% python3 -q
>>> import numpy as np
>>> import numpy.linalg as la
>>> np.set_printoptions(precision=2, suppress=True, linewidth=120)
>>> K = np.array([[6.0, 1.0, 2.0], [1.0, 6.0, 2.0], [2.0, 2.0, 9.0]])
>>> Lm = la.cholesky(K)
>>> print(Lm)
[[2.45 0.   0.  ]
 [0.41 2.42 0.  ]
 [0.82 0.69 2.8 ]]
>>> print(Lm @ Lm.T)
[[6. 1. 2.]
 [1. 6. 2.]
 [2. 2. 9.]]
>>> print(K / np.sqrt(np.outer(np.diag(K), np.diag(K))))
[[1.   0.17 0.27]
 [0.17 1.   0.27]
 [0.27 0.27 1.  ]]
>>> print(la.norm(Lm, axis=1))
[2.45 2.45 3.  ]
>>> print(np.round(la.norm(Lm[2], 1), 2), np.round(la.norm(Lm[2], np.inf), 2))
4.31 2.8
>>> print(la.norm(Lm, axis=0))
[2.61 2.51 2.8 ]
>>> print(round(la.norm(Lm, 2), 2))
3.32
>>> print(round(la.norm(Lm) ** 2 / la.norm(Lm, 2) ** 2, 2))
1.91
>>> vals, evecs = la.eigh(K)
>>> x = np.array([-3, 2, 3])
>>> print(evecs * np.maximum(vals, 0) @ evecs.T)
[[6. 1. 2.]
 [1. 6. 2.]
 [2. 2. 9.]]
>>> print(np.abs(K).sum(axis=1).max(), np.round(np.abs(vals).max(), 2))
13.0 11.0
>>> print(x @ K @ x)
135.0
>>> print(K @ K)
[[41. 16. 32.]
 [16. 41. 32.]
 [32. 32. 89.]]
>>> print((K + K.T) / 2)
[[6. 1. 2.]
 [1. 6. 2.]
 [2. 2. 9.]]
>>> print(round(la.det(K), 2))
275.0
>>> print(np.trace(K))
21.0
>>> W1 = np.array([[1, 0], [2, 4], [3, 5]])
>>> c = np.array([-1, 1])
>>> H = np.maximum(K @ W1 + c, 0)
>>> print((H > 0).astype(int))
[[1 1]
 [1 1]
 [1 1]]
>>> basis = np.array([[-3, -3], [0, 0]])
>>> print(H @ basis)
[[-39. -39.]
 [-54. -54.]
 [-96. -96.]]
>>> print(W1 @ basis)
[[-3 -3]
 [-6 -6]
 [-9 -9]]
>>> data = np.load("run11.npy")
>>> print(data)
[[1 0 0]
 [0 0 1]
 [0 1 0]]
>>> vals, evecs = la.eigh(data)
>>> print(np.round(evecs.T @ evecs, 2) + 0)
[[1. 0. 0.]
 [0. 1. 0.]
 [0. 0. 1.]]
>>> print(la.eigvalsh(data + 4 * np.eye(3)))
[3. 5. 5.]
>>> print((vals > 1e-8).sum(), (vals < -1e-8).sum())
2 1
>>> print(round(float(la.eigvalsh(data).min()), 2))
-1.0
>>> print([round(float(la.det(data[:i, :i])), 2) + 0 for i in range(1, 4)])
[1.0, 0.0, -1.0]
>>> vals, evecs = la.eig(data)
>>> print(np.sort(la.eigvals(data @ data)))
[1. 1. 1.]
>>> print(np.sort(la.eigvals(data.T)))
[-1.  1.  1.]
>>> print(np.prod(vals))
-1.0
>>> Uu, s, VT = la.svd(data, full_matrices=False)
>>> print(round(np.sqrt((s ** 2).sum()), 2), round(float(la.norm(data)), 2))
1.73 1.73
>>> print(np.allclose(Uu * s @ VT, data))
True
>>> print(Uu.shape, s.shape, VT.shape)
(3, 3) (3,) (3, 3)
>>> print(s / s[0])
[1. 1. 1.]
>>> print((s > 1e-8).sum())
3
>>> print(VT @ VT.T)
[[1. 0. 0.]
 [0. 1. 0.]
 [0. 0. 1.]]
>>> mat = np.loadtxt("w.csv", delimiter=",")
>>> print(mat)
[[  1.   3.  -3.   1.   3.   3.  -2.]
 [  1.   3.   0.   0.   5.   5.  -5.]
 [  3.   5.   0.   3.   8.   2.  -3.]
 [  0.   5.  -2.   0.  10.   1.  -6.]
 [ -2.   5.  -5.  -3.  11.  -2.  -9.]
 [  0.   7.  -3.  -2.  14.   0. -10.]
 [  0.   9.  -2.   1.  11.  -1.  -9.]
 [ -1.  10.  -2.   4.   9.  -4. -11.]
 [ -2.   8.   0.   1.  12.  -3. -10.]
 [ -1.  11.   0.   3.  15.  -2. -11.]
 [  0.  11.  -1.   0.  14.  -5. -13.]
 [  2.   8.  -1.   1.  12.  -6. -15.]
 [  4.   8.   0.   0.  12.  -5. -17.]
 [  3.   9.  -2.  -3.  14.  -4. -16.]
 [  1.   8.   1.  -3.  17.  -6. -19.]
 [ -2.   8.  -1.  -4.  16.  -7. -22.]
 [  0.  11.  -4.  -3.  18.  -7. -24.]
 [  3.   8.  -7.  -2.  17.  -6. -22.]
 [  6.   7.  -5.  -5.  18.  -9. -21.]
 [  9.   5.  -7.  -6.  18.  -7. -24.]
 [ 11.   5.  -6.  -8.  20.  -5. -27.]
 [  9.   7.  -7.  -6.  17.  -2. -30.]
 [  7.   4. -10.  -9.  17.  -2. -32.]
 [ 10.   6.  -9. -12.  15.  -3. -32.]
 [  8.   7. -11. -13.  13.  -5. -32.]
 [  5.   6. -12. -10.  15.  -6. -31.]
 [  2.   3. -15.  -8.  18.  -7. -29.]
 [  0.   2. -14.  -6.  20.  -4. -32.]
 [ -1.  -1. -14.  -3.  17.  -7. -35.]]
>>> other = mat / la.norm(mat, axis=1, keepdims=True)
>>> cov = other @ other.T
>>> print(np.round(np.degrees(np.arccos(np.clip(cov[16, 27], -1, 1))), 2))
22.45
>>> P = mat @ la.solve(mat.T @ mat, mat.T)
>>> print(round(np.trace(P), 2))
7.0
>>> print(np.allclose(P @ P, P))
True
>>> cov = K.T @ K
>>> print(la.matrix_rank(cov))
3
>>> print(np.trace(cov), (K ** 2).sum())
171.0 171.0
>>> print(np.allclose(cov, cov.T))
True
>>> print(np.diag(cov))
[41. 41. 89.]
>>> print(la.eigvalsh(cov)[::-1])
[121.  25.  25.]
>>> lab = mat[:, 3] > np.median(mat[:, 3])
>>> u = mat[lab].mean(axis=0) - mat[~lab].mean(axis=0)
>>> print(((mat - mat.mean(axis=0)) @ u > 0).astype(int))
[1 1 1 1 1 1 1 1 1 1 1 1 1 1 1 0 0 0 0 0 0 0 0 0 0 0 0 0 0]
>>> print(np.argsort(-np.abs(u).round(6), kind="stable"))
[6 3 2 4 5 0 1]
>>> print(u)
[-3.36  1.63  5.95  7.14 -5.58  3.57 15.63]
>>> other = np.c_[mat[:, :6] @ np.array([[5, 4, 5, 5, 3, -1],
...     [5, 4, -3, -4, 1, -1],
...     [0, 2, 4, -3, -2, 3],
...     [-4, -1, -2, -3, -4, -1],
...     [0, -5, 4, 1, -4, -4],
...     [4, -5, -1, 0, 0, 5]]), np.array([2, 1, 0, 1, 2, 2, 1, 1, 0, 1, 2, 2, 1, 2, 0, 1, 0, 1, 0, 1, 2, 0, 0, 2, 2, 2, 1, 0, 1])]
>>> print(other)
[[  28.  -21.   -9.    2.   -4.  -11.    2.]
 [  40.  -34.   11.   -2.  -14.    1.    1.]
 [  36.  -21.   24.   -6.  -30.  -33.    0.]
 [  29.  -39.   16.   -4.  -31.  -46.    1.]
 [  19.  -40.    7.    5.  -23.  -69.    2.]
 [  43.  -46.   27.    1.  -35.  -70.    2.]
 [  37.  -19.    8.  -22.  -35.  -65.    1.]
 [  13.    3.  -11.  -42.  -41.  -75.    1.]
 [  14.  -22.   15.  -33.  -50.  -70.    0.]
 [  30.  -28.   18.  -43.  -64.  -83.    1.]
 [  35.   -3.   24.  -27.  -43.  -95.    2.]
 [  22.    7.   34.  -10.  -36.  -92.    2.]
 [  40.   13.   49.    0.  -28.  -85.    1.]
 [  56.   -3.   46.    8.  -22.  -91.    2.]
 [  33.  -14.   65.   -4.  -47. -101.    0.]
 [  18.  -19.   41.  -11.  -44. -104.    1.]
 [  39.  -16.   36.   -5.  -41. -127.    0.]
 [  39.  -23.   41.   27.  -29. -128.    1.]
 [  49.    2.   80.   50.  -17. -140.    0.]
 [  66.   -7.   93.   82.   -2. -136.    1.]
 [  92.  -15.  117.   97.    2. -131.    2.]
 [  96.  -19.   78.   73.    4. -109.    0.]
 [  83.  -42.   71.   93.   13. -110.    0.]
 [ 116.   -2.   83.  104.   42. -106.    2.]
 [ 107.   11.   58.   97.   53. -112.    2.]
 [  71.  -15.   45.   82.   25. -127.    2.]
 [  29.  -57.   36.   85.   -1. -149.    1.]
 [  18.  -94.   34.   72.  -26. -138.    0.]
 [ -26.  -83.   23.   67.  -32. -140.    1.]]
>>> print(la.matrix_rank(np.c_[mat, other]))
8
>>> print(np.round(la.lstsq(mat, other[:, 0])[0], 2) + 0)
[ 5.  5.  0. -4.  0.  4.  0.]
>>> m1 = np.load("sample13.npy")
>>> print(m1)
[[ 0.4   0.5   0.   -0.6   1.07 -0.4   0.6  -0.1  -1.4  -0.6 ]
 [ 1.7  -1.5   0.1  -0.6   1.11  0.    0.2  -0.1  -0.7   1.5 ]
 [ 0.6  -0.3   0.4  -1.4   2.71  0.1   0.7   0.9   1.   -0.4 ]
 [ 1.6  -0.8   2.3  -2.3   4.51 -0.4  -2.6   0.1   0.    1.1 ]
 [-1.9  -0.4  -0.6   1.   -1.79 -0.6  -0.6   0.2  -0.3   0.  ]
 [-2.1  -0.1   0.7   2.   -4.15  0.1   0.3  -1.    0.4  -0.4 ]
 [-0.9  -1.4  -0.4  -0.1   0.22  0.9  -2.8   0.8  -0.4   0.  ]
 [ 0.5   1.6   1.   -0.6   1.16 -0.5   0.7  -0.5   0.3  -2.6 ]
 [-0.5  -0.2   0.5  -0.1   0.29  0.7   0.6   1.7   0.    0.1 ]
 [-0.2  -0.8   1.2   1.2  -2.46  0.3   0.3  -1.3   0.4  -0.5 ]
 [-2.3   2.1  -1.9  -1.3   2.69  0.5   1.2   0.4   0.1   0.1 ]
 [-0.1   0.6  -0.1  -0.2   0.47 -0.1   0.6   0.2  -1.4  -0.6 ]
 [-1.1  -0.7   0.3  -0.9   1.84 -0.4   0.4  -1.1  -1.4  -0.2 ]
 [ 1.3   0.9   1.2  -0.4   0.71 -0.3   0.9   0.   -1.5   0.  ]
 [-0.6   0.3   0.7   0.3  -0.54  0.8   0.    0.7  -1.6   0.4 ]
 [ 0.2  -0.2  -0.9   0.3  -0.43 -1.5  -0.4   0.7  -1.5  -0.2 ]
 [ 1.7  -0.3  -0.2   1.2  -2.3  -1.4  -2.4   0.1   1.4  -1.  ]
 [ 1.   -0.7   0.3   1.9  -3.83 -0.3   0.2  -2.8   0.6  -0.5 ]]
>>> Q, evecs = la.qr(m1[:, :1])[0], la.qr(m1[:, 1:])[0]
>>> s = la.svd(Q.T @ evecs, compute_uv=False)
>>> print(s)
[0.72]
>>> other = m1 / la.norm(m1, axis=1, keepdims=True)
>>> cov = other @ other.T
>>> print(la.norm(other, axis=1))
[1. 1. 1. 1. 1. 1. 1. 1. 1. 1. 1. 1. 1. 1. 1. 1. 1. 1.]
>>> print(np.argwhere(np.triu(np.abs(cov) > 0.95, 1)))
[]
>>> print(data.sum(axis=1))
[1 1 1]
>>> print(data.shape)
(3, 3)
>>> print(round(la.norm(data), 2))
1.73
>>> print(np.unravel_index(np.abs(data).argmax(), data.shape))
(np.int64(0), np.int64(0))
>>> print(data.mean(axis=0))
[0.33 0.33 0.33]
>>> print(np.diff(data, axis=0))
[[-1  0  1]
 [ 0  1 -1]]
>>> J = np.diag(np.array([-2, 2, 0, -2, -1, 0, -2, -1, 1, 2, -1]))
>>> print(J)
[[-2  0  0  0  0  0  0  0  0  0  0]
 [ 0  2  0  0  0  0  0  0  0  0  0]
 [ 0  0  0  0  0  0  0  0  0  0  0]
 [ 0  0  0 -2  0  0  0  0  0  0  0]
 [ 0  0  0  0 -1  0  0  0  0  0  0]
 [ 0  0  0  0  0  0  0  0  0  0  0]
 [ 0  0  0  0  0  0 -2  0  0  0  0]
 [ 0  0  0  0  0  0  0 -1  0  0  0]
 [ 0  0  0  0  0  0  0  0  1  0  0]
 [ 0  0  0  0  0  0  0  0  0  2  0]
 [ 0  0  0  0  0  0  0  0  0  0 -1]]
>>> rng = np.random.default_rng(6824)
>>> lab = rng.permutation(11)
>>> print(lab)
[ 5  6  8  4 10  7  0  2  3  9  1]
>>> other = J[lab][:, lab]
>>> print(np.round(la.det(other), 2), round(float(la.det(J[lab])), 2))
0.0 0.0
>>> print(np.allclose(other, J))
False
>>> print(other)
[[ 0  0  0  0  0  0  0  0  0  0  0]
 [ 0 -2  0  0  0  0  0  0  0  0  0]
 [ 0  0  1  0  0  0  0  0  0  0  0]
 [ 0  0  0 -1  0  0  0  0  0  0  0]
 [ 0  0  0  0 -1  0  0  0  0  0  0]
 [ 0  0  0  0  0 -1  0  0  0  0  0]
 [ 0  0  0  0  0  0 -2  0  0  0  0]
 [ 0  0  0  0  0  0  0  0  0  0  0]
 [ 0  0  0  0  0  0  0  0 -2  0  0]
 [ 0  0  0  0  0  0  0  0  0  2  0]
 [ 0  0  0  0  0  0  0  0  0  0  2]]
